$ python3 -q
>>> import numpy as np
>>> np.set_printoptions(precision=1, suppress=True, linewidth=200)
>>> rd = lambda a: np.round(a, 1) + 0
>>> X = np.loadtxt("out14.csv", delimiter=",")
>>> print(X)
[[-0.1 -0.1  0.1]
 [-0.6 -0.1  0. ]
 [ 0.5  0.7 -0.8]
 [-0.8  0.2 -0.5]
 [ 0.2  0.5 -0.6]
 [-0.6 -0.4  0.5]
 [-0.3  0.   0. ]
 [ 1.   1.  -1. ]
 [ 0.9  0.2 -0.1]
 [-1.  -0.6  0.6]
 [-0.7 -0.5  0.6]
 [ 1.   0.7 -0.6]
 [-0.6 -0.3  0.4]
 [ 0.   0.1 -0.2]
 [-0.7 -0.7  0.8]
 [ 0.6  0.4 -0.5]
 [ 0.5 -0.1  0.2]
 [-0.1  0.7 -0.9]
 [-0.9 -0.1 -0.1]]
>>> gram = np.cov(X, rowvar=False)
>>> print(np.argsort(-X.std(axis=0).round(6), kind="stable"))
[0 2 1]
>>> print(np.median(X, axis=0))
[-0.1  0.  -0.1]
>>> print(rd(np.polyfit(X[:, 0], X[:, 1], 1)))
[0.5 0.1]
>>> print(rd(X.std(axis=0)))
[0.7 0.5 0.5]
>>> print(rd(np.corrcoef(X[:, 0], X[:, 1])[0, 1]))
0.8
>>> vec = np.array([1, 2, 3])
>>> y = X @ vec
>>> print(rd(np.linalg.lstsq(X, y)[0]))
[1. 2. 3.]
>>> print(rd(np.linalg.solve(X.T @ X, X.T @ y)))
[1. 2. 3.]
>>> print(rd(np.linalg.pinv(X) @ X))
[[1. 0. 0.]
 [0. 1. 0.]
 [0. 0. 1.]]
>>> rng = np.random.default_rng(87)
>>> y = y + 0.3 * rng.normal(size=19)
>>> print(rd(y))
[ 0.1 -0.8 -0.4 -1.4 -0.8 -0.1 -0.1  0.   1.5 -0.7 -0.2  0.6 -0.1  0.2  0.3 -0.4  1.1 -1.8 -1.2]
>>> b, *_ = np.linalg.lstsq(X, y)
>>> print(rd(np.linalg.norm(y - X @ b)))
1.1
>>> print(b.round())
[1. 0. 2.]
>>> print(rd(b))
[1.3 0.1 1.5]
>>> A2 = X / np.sqrt((X ** 2).mean(axis=1, keepdims=True))
>>> print(rd(np.linalg.norm(A2, axis=1)))
[1.7 1.7 1.7 1.7 1.7 1.7 1.7 1.7 1.7 1.7 1.7 1.7 1.7 1.7 1.7 1.7 1.7 1.7 1.7]
>>> print(rd(A2[4]))
[ 0.4  1.1 -1.3]
>>> print(rd(X - X.mean(axis=1, keepdims=True)))
[[-0.1 -0.1  0.1]
 [-0.4  0.1  0.2]
 [ 0.4  0.6 -0.9]
 [-0.4  0.6 -0.1]
 [ 0.2  0.5 -0.6]
 [-0.4 -0.2  0.7]
 [-0.2  0.1  0.1]
 [ 0.7  0.7 -1.3]
 [ 0.6 -0.1 -0.4]
 [-0.7 -0.3  0.9]
 [-0.5 -0.3  0.8]
 [ 0.6  0.3 -1. ]
 [-0.4 -0.1  0.6]
 [ 0.   0.1 -0.2]
 [-0.5 -0.5  1. ]
 [ 0.4  0.2 -0.7]
 [ 0.3 -0.3  0. ]
 [ 0.   0.8 -0.8]
 [-0.5  0.3  0.3]]
>>> A = np.loadtxt("a.csv", delimiter=",")
>>> print(rd(A))
[[ 0.1  0.  -0.2  0.  -0.1]
 [-0.2  0.   0.3  0.   0.1]
 [-1.7  0.4  3.2  0.4  1.3]]
>>> rank = np.linalg.matrix_rank(A)
>>> print(rank)
1
>>> null = np.linalg.svd(A)[2][rank:].T
>>> print(np.linalg.matrix_rank(A.T @ A), np.linalg.matrix_rank(A @ A.T))
1 1
>>> print(rd(null @ null.T))
[[ 0.8  0.   0.4  0.   0.1]
 [ 0.   1.  -0.1  0.   0. ]
 [ 0.4 -0.1  0.3 -0.1 -0.3]
 [ 0.   0.  -0.1  1.   0. ]
 [ 0.1  0.  -0.3  0.   0.9]]
>>> print(rd(A @ null))
[[0. 0. 0. 0.]
 [0. 0. 0. 0.]
 [0. 0. 0. 0.]]
>>> print([int(np.linalg.matrix_rank(np.delete(A, i, axis=0))) for i in range(3)])
[1, 1, 1]
>>> feats = np.loadtxt("block5.csv", delimiter=",")
>>> print(feats)
[[3. 1. 0. 0.]
 [0. 3. 1. 0.]
 [0. 0. 3. 1.]
 [0. 0. 0. 3.]]
>>> evals, V = np.linalg.eig(feats)
>>> print(rd(np.sort(np.linalg.eigvals(feats.T))))
[3. 3. 3. 3.]
>>> print(rd(np.sort(np.linalg.eigvals(feats @ feats))))
[9. 9. 9. 9.]
>>> vec = np.array([-2, 1, 0, 2])
>>> h1 = np.maximum(feats @ vec, 0)
>>> print(h1)
[0. 3. 2. 6.]
>>> vec = np.array([-1, -3, -3, -1])
>>> print(feats @ np.eye(4)[0])
[3. 0. 0. 0.]
>>> print((feats * vec).sum(axis=1))
[ -6. -12. -10.  -3.]
>>> print(feats @ np.ones(4))
[4. 4. 4. 3.]
>>> print(np.linalg.norm(feats @ vec) <= np.linalg.norm(feats, 2) * np.linalg.norm(vec) + 1e-9)
True
>>> print(feats * vec)
[[-3. -3. -0. -0.]
 [-0. -9. -3. -0.]
 [-0. -0. -9. -1.]
 [-0. -0. -0. -3.]]
>>> print(feats @ (2 * vec))
[-12. -24. -20.  -6.]
>>> idx = rng.integers(0, 3, 4)
>>> K = np.array([[8, -4, 0, -4], [6, 3, 7, 8], [9, -4, 8, -4], [-3, -6, -6, -7]]) * (idx[:, None] == idx)
>>> print(K)
[[ 8 -4  0  0]
 [ 6  3  0  0]
 [ 0  0  8  0]
 [ 0  0  0 -7]]
>>> A2 = K + rng.integers(-2, 3, (4, 3)) @ rng.integers(-2, 3, (3, 4))
>>> print(A2)
[[ 17  -3  -3  -2]
 [  7  -1   2   0]
 [ -5   3   7   0]
 [  1   5  -7 -13]]
>>> print(A2 - K)
[[ 9  1 -3 -2]
 [ 1 -4  2  0]
 [-5  3 -1  0]
 [ 1  5 -7 -6]]
>>> print(np.linalg.matrix_rank(A2 - K, tol=1e-8))
3
>>> print(np.abs(A2 - K).sum(axis=1))
[15  7  9 19]
>>> M = np.load("w.npy")
>>> print(M)
[[16  7  0  0]
 [ 1 19  6  0]
 [21  3  0  0]
 [ 0 17  6  0]
 [ 0 14  5  0]
 [17  0  0  4]
 [18  0  0  1]
 [ 6  0  0  5]
 [ 0  0  0  5]
 [ 0  6  1  0]
 [ 0 11  4  0]
 [ 1  0  0  4]
 [ 0 23  8  0]
 [ 0  0  0  4]
 [ 0 10  3  0]
 [ 1  0  0  4]
 [ 0  1  0  2]
 [ 0 20  7  0]
 [ 1 19  6  0]
 [ 0 23  8  0]
 [ 0  3  0  1]
 [ 1 19  6  0]
 [ 0  7  2  0]
 [20  0  0  3]
 [10  1  0  1]
 [ 0  0  0  3]
 [ 4  0  0  3]
 [ 1  0  0  4]
 [ 0  0  0  4]]
>>> proj = M @ np.linalg.solve(M.T @ M, M.T)
>>> print(rd(np.diag(proj)))
[0.6 0.1 0.3 0.1 0.1 0.2 0.2 0.1 0.2 0.1 0.1 0.1 0.2 0.1 0.  0.1 0.  0.1 0.1 0.2 0.1 0.1 0.  0.3 0.1 0.1 0.1 0.1 0.1]
>>> cen = M - M.mean(axis=0)
>>> left, s, vt = np.linalg.svd(cen, full_matrices=False)
>>> print(np.searchsorted(np.cumsum(s ** 2) / (s ** 2).sum(), 0.9) + 1)
2
>>> print(rd(np.abs(vt[-1])))
[0.  0.3 0.9 0.2]
>>> print((np.sign(left[:, 0]) == np.sign(left[0, 0])).astype(int))
[1 0 1 0 0 1 1 1 1 0 0 1 0 1 0 1 1 0 0 0 1 0 0 1 1 1 1 1 1]
>>> dist = np.linalg.norm(M[:, None] - M[None], axis=-1)
>>> print(dist[13].round(6).argsort(kind="stable")[:4])
[13 28  8 11]
>>> print((dist + 1e9 * np.eye(29)).round(6).argmin(axis=1))
[ 2 18  6  1  3  6 23 26 13 22 14 15 19 28 10 11 25  1  1 12 16  1  9  6  7 13  7 11 13]
>>> print(np.flatnonzero(dist[13] < dist.mean() / 2))
[ 7  8 11 13 15 16 20 25 26 27 28]
>>> m1 = np.loadtxt("layer13.csv", delimiter=",")
>>> print(m1)
[[1. 0. 0.]
 [0. 1. 0.]
 [0. 0. 1.]]
>>> print(rd(np.linalg.norm(m1[0], 1)), rd(np.linalg.norm(m1[0], np.inf)))
1.0 1.0
>>> print(rd(np.linalg.norm(m1[0] - m1[2])))
1.4
>>> print(rd(np.linalg.norm(m1, 1)), rd(np.linalg.norm(m1, np.inf)))
1.0 1.0
>>> print(rd(np.linalg.norm(m1, axis=0)))
[1. 1. 1.]
